$ python -q
>>> import numpy as np
>>> import numpy.linalg as la
>>> np.set_printoptions(precision=2, suppress=True, linewidth=200, sign=" ")
>>> A = np.tanh(np.array([[0.8, 0.7],
...     [0.5, 0.4],
...     [-1.6, -0.1],
...     [-0.4, 1.2],
...     [-1.7, 0.3],
...     [-1.4, 0.5],
...     [-2.1, 0.8],
...     [1.9, -2.6],
...     [0.9, 0.6],
...     [1.9, 0.7],
...     [2.5, -0.3],
...     [0.2, -2.4],
...     [-0.4, -0.6],
...     [1.1, 0.6],
...     [0.1, 0.5],
...     [1.1, 1.6],
...     [-0.2, 0.2],
...     [-1.1, -1.0]]) @ np.array([[0.0, -1.5, 1.0, 0.7, 0.5, 0.1], [-1.4, 0.1, 0.6, -1.0, 0.0, -0.3]]))
>>> A
array([[-0.75, -0.81,  0.84, -0.14,  0.38, -0.13],
       [-0.51, -0.61,  0.63, -0.05,  0.24, -0.07],
       [ 0.14,  0.98, -0.93, -0.77, -0.66, -0.13],
       [-0.93,  0.62,  0.31, -0.9 , -0.2 , -0.38],
       [-0.4 ,  0.99, -0.91, -0.9 , -0.69, -0.25],
       [-0.6 ,  0.97, -0.8 , -0.9 , -0.6 , -0.28],
       [-0.81,  1.  , -0.92, -0.98, -0.78, -0.42],
       [ 1.  , -1.  ,  0.33,  1.  ,  0.74,  0.75],
       [-0.69, -0.86,  0.85,  0.03,  0.42, -0.09],
       [-0.75, -0.99,  0.98,  0.56,  0.74, -0.02],
       [ 0.4 , -1.  ,  0.98,  0.97,  0.85,  0.33],
       [ 1.  , -0.49, -0.85,  0.99,  0.1 ,  0.63],
       [ 0.69,  0.49, -0.64,  0.31, -0.2 ,  0.14],
       [-0.69, -0.92,  0.9 ,  0.17,  0.5 , -0.07],
       [-0.6 , -0.1 ,  0.38, -0.41,  0.05, -0.14],
       [-0.98, -0.9 ,  0.97, -0.68,  0.5 , -0.35],
       [-0.27,  0.31, -0.08, -0.33, -0.1 , -0.08],
       [ 0.89,  0.91, -0.94,  0.23, -0.5 ,  0.19]])
>>> D = la.norm(A[:, None] - A[None], axis=-1)
>>> la.norm(A - A.mean(axis=0), axis=1)
array([ 1.25,  0.86,  1.79,  1.37,  1.83,  1.77,  2.02,  2.16,  1.27,  1.7 ,  1.99,  2.02,  1.37,  1.38,  0.6 ,  1.66,  0.5 ,  1.91])
>>> la.matrix_rank(D ** 2)
np.int64(8)
>>> D[:5, :5]
array([[ 0.  ,  0.42,  2.94,  1.82,  2.86],
       [ 0.42,  0.  ,  2.6 ,  1.68,  2.56],
       [ 2.94,  2.6 ,  0.  ,  1.77,  0.57],
       [ 1.82,  1.68,  1.77,  0.  ,  1.47],
       [ 2.86,  2.56,  0.57,  1.47,  0.  ]])
